% python3 -q
>>> import numpy as np
>>> np.set_printoptions(precision=2, suppress=True, linewidth=120, floatmode="fixed")
>>> m1 = np.load("mat.npy")
>>> m1
array([[ 5.00,  5.00,  0.00],
       [ 5.00, -2.00,  5.00],
       [ 0.00,  5.00,  3.00]])
>>> f = np.array([-2, -3])
>>> print(np.correlate(m1[2], m1[0], "full"))
[ 0.00  0.00 25.00 40.00 15.00]
>>> mat = np.load("layer2.npy")
>>> mat
array([[2, 2, 0],
       [2, 2, 2],
       [0, 2, 2]])
>>> t = np.radians(135)
>>> r_ = np.eye(3)
>>> r_[2, 2] = r_[1, 1] = np.cos(t)
>>> r_[2, 1], r_[1, 2] = -np.sin(t), np.sin(t)
>>> r_
array([[ 1.00,  0.00,  0.00],
       [ 0.00, -0.71,  0.71],
       [ 0.00, -0.71, -0.71]])
>>> out = mat @ r_.T
>>> np.allclose(mat @ mat.T, out @ out.T)
True
>>> np.linalg.svd(mat, compute_uv=False), np.linalg.svd(out, compute_uv=False)
(array([4.83, 2.00, 0.83]), array([4.83, 2.00, 0.83]))
>>> evals, evecs = np.linalg.eig(mat)
>>> np.round(np.prod(evals), 2)
np.float64(-8.0)
>>> np.sort(np.linalg.eigvals(np.linalg.inv(mat)))
array([-1.21,  0.21,  0.50])
>>> print(np.sort(np.linalg.eigvals(mat.T)))
[-0.83  2.00  4.83]
>>> [round(float(np.linalg.det(mat[:i, :i])), 2) + 0 for i in range(1, 4)]
[2.0, 0.0, -8.0]
>>> print(round(np.linalg.eigvalsh(mat).min(), 2))
-0.83
>>> np.all(np.linalg.eigvalsh(mat) > 0)
np.False_
>>> f = np.array([4, 5, 5])
>>> out = mat + np.outer(f, np.eye(3)[2])
>>> np.linalg.matrix_rank(out - mat)
np.int64(1)
>>> print(np.linalg.matrix_rank(np.linalg.inv(out) - np.linalg.inv(mat), tol=1e-8))
1
>>> x = np.array([2, 0, 3])
>>> h1 = np.maximum(mat @ x, 0)
>>> np.flatnonzero(h1 > 1e-9)
array([0, 1, 2])
>>> np.maximum(mat @ x, 0) - np.maximum(-mat @ x, 0)
array([ 4, 10,  6])
>>> np.maximum(mat @ (3 * x), 0)
array([12, 30, 18])
>>> mat * (h1 > 1e-9)[:, None]
array([[2, 2, 0],
       [2, 2, 2],
       [0, 2, 2]])
>>> F = np.load("block7.npy")
>>> F
array([[-3.14,  1.27,  3.68],
       [ 0.07, -4.31,  2.54],
       [-3.15,  2.64,  2.85],
       [-0.29,  4.43, -2.31],
       [-2.32, -1.46,  4.18],
       [-2.11,  4.53,  0.22],
       [ 1.48, -4.71,  0.78],
       [-1.61, -2.66,  3.91],
       [ 0.45, -4.50,  2.13],
       [-2.03,  4.57,  0.08],
       [ 2.87, -3.66, -1.83],
       [ 3.03, -0.58, -3.94],
       [-2.89,  0.05,  4.08],
       [ 2.57, -4.14, -1.12],
       [ 1.44, -4.71,  0.85],
       [-1.50,  4.71, -0.76],
       [ 2.62,  0.77, -4.19],
       [ 3.09, -2.99, -2.55],
       [-1.34,  4.71, -0.99],
       [ 2.78, -3.84, -1.59],
       [ 2.04, -4.56, -0.10],
       [-0.33,  4.45, -2.25],
       [-1.35, -3.01,  3.76],
       [-1.95, -2.14,  4.08],
       [-3.16,  1.49,  3.58],
       [ 3.13, -2.74, -2.77],
       [ 1.11,  3.29, -3.59]])
>>> left, sig, Vh = np.linalg.svd(F)
>>> np.argmax(sig[:-1] / (sig[1:] + 1e-6)) + 1
np.int64(2)
>>> sig.round(2) + 0
array([19.56, 17.10,  0.00])
>>> out = left[:, :2] @ np.diag(sig[:2]) @ Vh[:2]
>>> np.linalg.matrix_rank(F, rtol=0.05)
np.int64(2)
>>> out
array([[-3.14,  1.27,  3.68],
       [ 0.07, -4.31,  2.54],
       [-3.15,  2.64,  2.85],
       [-0.29,  4.43, -2.31],
       [-2.32, -1.46,  4.18],
       [-2.11,  4.53,  0.22],
       [ 1.48, -4.71,  0.78],
       [-1.61, -2.66,  3.91],
       [ 0.45, -4.50,  2.13],
       [-2.03,  4.57,  0.08],
       [ 2.87, -3.66, -1.83],
       [ 3.03, -0.58, -3.94],
       [-2.89,  0.05,  4.08],
       [ 2.57, -4.14, -1.12],
       [ 1.44, -4.71,  0.85],
       [-1.50,  4.71, -0.76],
       [ 2.62,  0.77, -4.19],
       [ 3.09, -2.99, -2.55],
       [-1.34,  4.71, -0.99],
       [ 2.78, -3.84, -1.59],
       [ 2.04, -4.56, -0.10],
       [-0.33,  4.45, -2.25],
       [-1.35, -3.01,  3.76],
       [-1.95, -2.14,  4.08],
       [-3.16,  1.49,  3.58],
       [ 3.13, -2.74, -2.77],
       [ 1.11,  3.29, -3.59]])
>>> np.round(np.linalg.norm(F - out, 2), 2), np.round(sig[2], 2)
(np.float64(0.0), np.float64(0.0))
>>> print(np.round(np.linalg.norm(F - out) / np.linalg.norm(F), 2))
0.0
>>> arr = np.array([[1.7, -0.3, -0.3, 0.8],
...     [0.3, -0.4, -0.2, 1.6],
...     [-0.3, -0.6, -0.8, -0.1]])
>>> rng = np.random.default_rng(4993)
>>> arr[1] = arr[0] + 0.02 * rng.normal(size=4)
>>> arr
array([[ 1.70, -0.30, -0.30,  0.80],
       [ 1.68, -0.30, -0.32,  0.83],
       [-0.30, -0.60, -0.80, -0.10]])
>>> np.linalg.lstsq(F[:-1].T, F[-1])[2]
np.int32(2)
>>> F @ np.linalg.pinv(F) @ F
array([[-3.14,  1.27,  3.68],
       [ 0.07, -4.31,  2.54],
       [-3.15,  2.64,  2.85],
       [-0.29,  4.43, -2.31],
       [-2.32, -1.46,  4.18],
       [-2.11,  4.53,  0.22],
       [ 1.48, -4.71,  0.78],
       [-1.61, -2.66,  3.91],
       [ 0.45, -4.50,  2.13],
       [-2.03,  4.57,  0.08],
       [ 2.87, -3.66, -1.83],
       [ 3.03, -0.58, -3.94],
       [-2.89,  0.05,  4.08],
       [ 2.57, -4.14, -1.12],
       [ 1.44, -4.71,  0.85],
       [-1.50,  4.71, -0.76],
       [ 2.62,  0.77, -4.19],
       [ 3.09, -2.99, -2.55],
       [-1.34,  4.71, -0.99],
       [ 2.78, -3.84, -1.59],
       [ 2.04, -4.56, -0.10],
       [-0.33,  4.45, -2.25],
       [-1.35, -3.01,  3.76],
       [-1.95, -2.14,  4.08],
       [-3.16,  1.49,  3.58],
       [ 3.13, -2.74, -2.77],
       [ 1.11,  3.29, -3.59]])
>>> np.unique(F.round(6), axis=0).shape
(27, 3)
>>> out = arr + rng.integers(-2, 3, (3, 2)) @ rng.integers(-2, 3, (2, 4))
>>> out
array([[ 5.70,  3.70, -4.30, -3.20],
       [-0.32, -0.30,  0.68,  4.83],
       [ 3.70, -0.60, -2.80, -8.10]])
>>> out - arr
array([[ 4.00,  4.00, -4.00, -4.00],
       [-2.00,  0.00,  1.00,  4.00],
       [ 4.00,  0.00, -2.00, -8.00]])
>>> np.abs(out - arr).sum(axis=1)
array([16.00,  7.00, 14.00])
>>> M = np.array([[0.9, -0.07, -1.94, -0.88],
...     [1.0, 0.09, 3.97, 2.05],
...     [-2.96, 0.02, -6.02, -3.02]])
>>> M
array([[ 0.90, -0.07, -1.94, -0.88],
       [ 1.00,  0.09,  3.97,  2.05],
       [-2.96,  0.02, -6.02, -3.02]])
>>> t = np.radians(69)
>>> r_ = np.eye(4)
>>> r_[3, 3] = r_[0, 0] = np.cos(t)
>>> r_[3, 0], r_[0, 3] = -np.sin(t), np.sin(t)
>>> r_
array([[ 0.36,  0.00,  0.00,  0.93],
       [ 0.00,  1.00,  0.00,  0.00],
       [ 0.00,  0.00,  1.00,  0.00],
       [-0.93,  0.00,  0.00,  0.36]])
>>> out = M @ r_.T
>>> np.allclose(M @ M.T, out @ out.T)
True
>>> print(round(np.linalg.det(r_), 2), np.round(np.trace(r_), 2))
1.0 2.72
>>> print(out)
[[-0.50 -0.07 -1.94 -1.16]
 [ 2.27  0.09  3.97 -0.20]
 [-3.88  0.02 -6.02  1.68]]
>>> np.allclose(np.linalg.norm(M, axis=1), np.linalg.norm(out, axis=1))
True
>>> np.abs(out - M).max(axis=0)
array([1.40, 0.00, 0.00, 4.70])
